$ python -q
>>> import numpy as np
>>> np.set_printoptions(precision=4, suppress=True, linewidth=140)
>>> E = np.load("x.npy")
>>> E
array([[-2., -3.,  0.,  0.,  0., -3., -3., -3., -3.,  0.],
       [-3., -2.,  0.,  0.,  0., -3., -3., -3., -3.,  0.],
       [ 0.,  0., -2., -3., -3.,  0.,  0.,  0.,  0.,  0.],
       [ 0.,  0., -3., -2., -3.,  0.,  0.,  0.,  0.,  0.],
       [ 0.,  0., -3., -3., -2.,  0.,  0.,  0.,  0.,  0.],
       [-3., -3.,  0.,  0.,  0., -2., -3., -3., -3.,  0.],
       [-3., -3.,  0.,  0.,  0., -3., -2., -3., -3.,  0.],
       [-3., -3.,  0.,  0.,  0., -3., -3., -2., -3.,  0.],
       [-3., -3.,  0.,  0.,  0., -3., -3., -3., -2.,  0.],
       [ 0.,  0.,  0.,  0.,  0.,  0.,  0.,  0.,  0., -2.]])
>>> # 3 blocks once reordered
>>> round(float(np.linalg.eigvalsh(E).min()), 4)
-17.0
>>> Q, Rm = np.linalg.qr(E)
>>> np.abs(np.diag(Rm))
array([7.    , 1.407 , 4.6904, 1.3981, 1.22  , 1.2226, 1.1537, 1.1175, 1.0951, 2.    ])
>>> Q @ Rm
array([[-2., -3.,  0.,  0.,  0., -3., -3., -3., -3.,  0.],
       [-3., -2.,  0.,  0.,  0., -3., -3., -3., -3.,  0.],
       [ 0.,  0., -2., -3., -3.,  0.,  0.,  0.,  0.,  0.],
       [ 0.,  0., -3., -2., -3.,  0.,  0.,  0.,  0.,  0.],
       [ 0.,  0., -3., -3., -2.,  0.,  0.,  0.,  0.,  0.],
       [-3., -3.,  0.,  0.,  0., -2., -3., -3., -3.,  0.],
       [-3., -3.,  0.,  0.,  0., -3., -2., -3., -3.,  0.],
       [-3., -3.,  0.,  0.,  0., -3., -3., -2., -3.,  0.],
       [-3., -3.,  0.,  0.,  0., -3., -3., -3., -2.,  0.],
       [ 0.,  0.,  0.,  0.,  0.,  0.,  0.,  0.,  0., -2.]])
>>> np.round(np.trace(Q @ Q.T), 4)
np.float64(10.0)
>>> np.round(Q.T @ Q, 4) + 0
array([[1., 0., 0., 0., 0., 0., 0., 0., 0., 0.],
       [0., 1., 0., 0., 0., 0., 0., 0., 0., 0.],
       [0., 0., 1., 0., 0., 0., 0., 0., 0., 0.],
       [0., 0., 0., 1., 0., 0., 0., 0., 0., 0.],
       [0., 0., 0., 0., 1., 0., 0., 0., 0., 0.],
       [0., 0., 0., 0., 0., 1., 0., 0., 0., 0.],
       [0., 0., 0., 0., 0., 0., 1., 0., 0., 0.],
       [0., 0., 0., 0., 0., 0., 0., 1., 0., 0.],
       [0., 0., 0., 0., 0., 0., 0., 0., 1., 0.],
       [0., 0., 0., 0., 0., 0., 0., 0., 0., 1.]])
>>> mat = np.load("run18.npy")
>>> mat
array([[3., 0., 2., 2., 0., 2., 2., 2., 0., 2., 0.],
       [0., 3., 0., 0., 2., 0., 0., 0., 2., 0., 2.],
       [2., 0., 3., 2., 0., 2., 2., 2., 0., 2., 0.],
       [2., 0., 2., 3., 0., 2., 2., 2., 0., 2., 0.],
       [0., 2., 0., 0., 3., 0., 0., 0., 2., 0., 2.],
       [2., 0., 2., 2., 0., 3., 2., 2., 0., 2., 0.],
       [2., 0., 2., 2., 0., 2., 3., 2., 0., 2., 0.],
       [2., 0., 2., 2., 0., 2., 2., 3., 0., 2., 0.],
       [0., 2., 0., 0., 2., 0., 0., 0., 3., 0., 2.],
       [2., 0., 2., 2., 0., 2., 2., 2., 0., 3., 0.],
       [0., 2., 0., 0., 2., 0., 0., 0., 2., 0., 3.]])
>>> L = np.linalg.cholesky(mat)
>>> mat / np.sqrt(np.outer(np.diag(mat), np.diag(mat)))
array([[1.    , 0.    , 0.6667, 0.6667, 0.    , 0.6667, 0.6667, 0.6667, 0.    , 0.6667, 0.    ],
       [0.    , 1.    , 0.    , 0.    , 0.6667, 0.    , 0.    , 0.    , 0.6667, 0.    , 0.6667],
       [0.6667, 0.    , 1.    , 0.6667, 0.    , 0.6667, 0.6667, 0.6667, 0.    , 0.6667, 0.    ],
       [0.6667, 0.    , 0.6667, 1.    , 0.    , 0.6667, 0.6667, 0.6667, 0.    , 0.6667, 0.    ],
       [0.    , 0.6667, 0.    , 0.    , 1.    , 0.    , 0.    , 0.    , 0.6667, 0.    , 0.6667],
       [0.6667, 0.    , 0.6667, 0.6667, 0.    , 1.    , 0.6667, 0.6667, 0.    , 0.6667, 0.    ],
       [0.6667, 0.    , 0.6667, 0.6667, 0.    , 0.6667, 1.    , 0.6667, 0.    , 0.6667, 0.    ],
       [0.6667, 0.    , 0.6667, 0.6667, 0.    , 0.6667, 0.6667, 1.    , 0.    , 0.6667, 0.    ],
       [0.    , 0.6667, 0.    , 0.    , 0.6667, 0.    , 0.    , 0.    , 1.    , 0.    , 0.6667],
       [0.6667, 0.    , 0.6667, 0.6667, 0.    , 0.6667, 0.6667, 0.6667, 0.    , 1.    , 0.    ],
       [0.    , 0.6667, 0.    , 0.    , 0.6667, 0.    , 0.    , 0.    , 0.6667, 0.    , 1.    ]])
>>> np.linalg.eigvalsh(mat).min() > 0
np.True_
>>> np.diag(L) ** 2
array([3.    , 3.    , 1.6667, 1.4   , 1.6667, 1.2857, 1.2222, 1.1818, 1.4   , 1.1538, 1.2857])
>>> evals, evecs = np.linalg.eigh(mat)
>>> x0 = np.array([-7, 6, 8, 4, 0, 9, 1, 3, 9, -4, 4])
>>> np.round(evecs * np.maximum(evals, 0) @ evecs.T, 4) + 0
array([[3., 0., 2., 2., 0., 2., 2., 2., 0., 2., 0.],
       [0., 3., 0., 0., 2., 0., 0., 0., 2., 0., 2.],
       [2., 0., 3., 2., 0., 2., 2., 2., 0., 2., 0.],
       [2., 0., 2., 3., 0., 2., 2., 2., 0., 2., 0.],
       [0., 2., 0., 0., 3., 0., 0., 0., 2., 0., 2.],
       [2., 0., 2., 2., 0., 3., 2., 2., 0., 2., 0.],
       [2., 0., 2., 2., 0., 2., 3., 2., 0., 2., 0.],
       [2., 0., 2., 2., 0., 2., 2., 3., 0., 2., 0.],
       [0., 2., 0., 0., 2., 0., 0., 0., 3., 0., 2.],
       [2., 0., 2., 2., 0., 2., 2., 2., 0., 3., 0.],
       [0., 2., 0., 0., 2., 0., 0., 0., 2., 0., 3.]])
>>> np.round(evecs * np.sqrt(evals) @ evecs.T, 4) + 0
array([[1.4104, 0.    , 0.4104, 0.4104, 0.    , 0.4104, 0.4104, 0.4104, 0.    , 0.4104, 0.    ],
       [0.    , 1.5   , 0.    , 0.    , 0.5   , 0.    , 0.    , 0.    , 0.5   , 0.    , 0.5   ],
       [0.4104, 0.    , 1.4104, 0.4104, 0.    , 0.4104, 0.4104, 0.4104, 0.    , 0.4104, 0.    ],
       [0.4104, 0.    , 0.4104, 1.4104, 0.    , 0.4104, 0.4104, 0.4104, 0.    , 0.4104, 0.    ],
       [0.    , 0.5   , 0.    , 0.    , 1.5   , 0.    , 0.    , 0.    , 0.5   , 0.    , 0.5   ],
       [0.4104, 0.    , 0.4104, 0.4104, 0.    , 1.4104, 0.4104, 0.4104, 0.    , 0.4104, 0.    ],
       [0.4104, 0.    , 0.4104, 0.4104, 0.    , 0.4104, 1.4104, 0.4104, 0.    , 0.4104, 0.    ],
       [0.4104, 0.    , 0.4104, 0.4104, 0.    , 0.4104, 0.4104, 1.4104, 0.    , 0.4104, 0.    ],
       [0.    , 0.5   , 0.    , 0.    , 0.5   , 0.    , 0.    , 0.    , 1.5   , 0.    , 0.5   ],
       [0.4104, 0.    , 0.4104, 0.4104, 0.    , 0.4104, 0.4104, 0.4104, 0.    , 1.4104, 0.    ],
       [0.    , 0.5   , 0.    , 0.    , 0.5   , 0.    , 0.    , 0.    , 0.5   , 0.    , 1.5   ]])
>>> x0 @ mat @ x0
np.float64(1483.0)
>>> (np.sign(evecs[:, -1].round(6)) == np.sign(evecs[0, -1].round(6))).astype(int)
array([1, 0, 1, 1, 0, 1, 1, 1, 0, 1, 0])
>>> np.round(evecs * np.abs(evals) @ evecs.T, 4) + 0
array([[3., 0., 2., 2., 0., 2., 2., 2., 0., 2., 0.],
       [0., 3., 0., 0., 2., 0., 0., 0., 2., 0., 2.],
       [2., 0., 3., 2., 0., 2., 2., 2., 0., 2., 0.],
       [2., 0., 2., 3., 0., 2., 2., 2., 0., 2., 0.],
       [0., 2., 0., 0., 3., 0., 0., 0., 2., 0., 2.],
       [2., 0., 2., 2., 0., 3., 2., 2., 0., 2., 0.],
       [2., 0., 2., 2., 0., 2., 3., 2., 0., 2., 0.],
       [2., 0., 2., 2., 0., 2., 2., 3., 0., 2., 0.],
       [0., 2., 0., 0., 2., 0., 0., 0., 3., 0., 2.],
       [2., 0., 2., 2., 0., 2., 2., 2., 0., 3., 0.],
       [0., 2., 0., 0., 2., 0., 0., 0., 2., 0., 3.]])
>>> A = np.load("w.npy")
>>> A
array([[ -8,  -2,   4,   4],
       [ -8,  -2,   4,   4],
       [ -7,  -1,   5,   5],
       [ -8,  -2,   4,   4],
       [ -8,  -2,   4,   4],
       [ -9,  -3,   3,   3],
       [ -7,  -1,   5,   5],
       [ -8,  -2,   4,   4],
       [ -7,  -1,   5,   5],
       [ -7,  -1,   5,   5],
       [-10,  -4,   2,   2],
       [-11,  -5,   1,   1]])
>>> left, sigma, VT = np.linalg.svd(A)
>>> np.argmax(sigma[:-1] / (sigma[1:] + 1e-6)) + 1
np.int64(2)
>>> out = left[:, :2] @ np.diag(sigma[:2]) @ VT[:2]
>>> np.linalg.matrix_rank(A, rtol=0.05)
np.int64(2)
>>> np.round(np.linalg.norm(A - out, 2), 4), round(sigma[2], 4)
(np.float64(0.0), np.float64(0.0))
>>> round(np.linalg.norm(A - out) / np.linalg.norm(A), 4)
np.float64(0.0)
>>> f = np.array([0, 2])
>>> np.cross(A[6, :3], A[7, :3])
array([  6, -12,   6])
>>> K = np.load("sample13.npy")
>>> K
array([[-1, -1, -1,  7,  7],
       [-4,  1,  1,  8,  8],
       [-4,  1,  1,  8,  8],
       [-3,  1,  1,  5,  5]])
>>> out = K / np.sqrt((K ** 2).mean(axis=1, keepdims=True))
>>> np.linalg.matrix_rank(K - K.mean(axis=1, keepdims=True))
np.int64(2)
>>> np.linalg.matrix_rank(out) == np.linalg.matrix_rank(K)
np.True_
>>> round(float(np.linalg.norm(K, 1)), 4), np.round(np.linalg.norm(K, np.inf), 4)
(28.0, np.float64(22.0))
>>> round(float(np.linalg.norm(K, "nuc")), 4)
24.3308
>>> round(float(np.linalg.norm(K[1] - K[0])), 4)
4.3589
>>> np.round(np.linalg.norm(K, 2), 4)
np.float64(21.0538)
>>> np.linalg.norm(K, axis=1)
array([10.0499, 12.083 , 12.083 ,  7.8102])
>>> x0 = np.array([2, 2, 1, 2, 2])
>>> np.linalg.norm(K @ x0) <= np.linalg.norm(K, 2) * np.linalg.norm(x0) + 1e-9
np.True_
>>> np.einsum("ij,j->i", K, x0)
array([23, 27, 27, 17])
>>> K @ x0
array([23, 27, 27, 17])
>>> K @ np.eye(5)[1]
array([-1.,  1.,  1.,  1.])
>>> K @ np.ones(5)
array([11., 14., 14.,  9.])
>>> (K * x0).sum(axis=1)
array([23, 27, 27, 17])
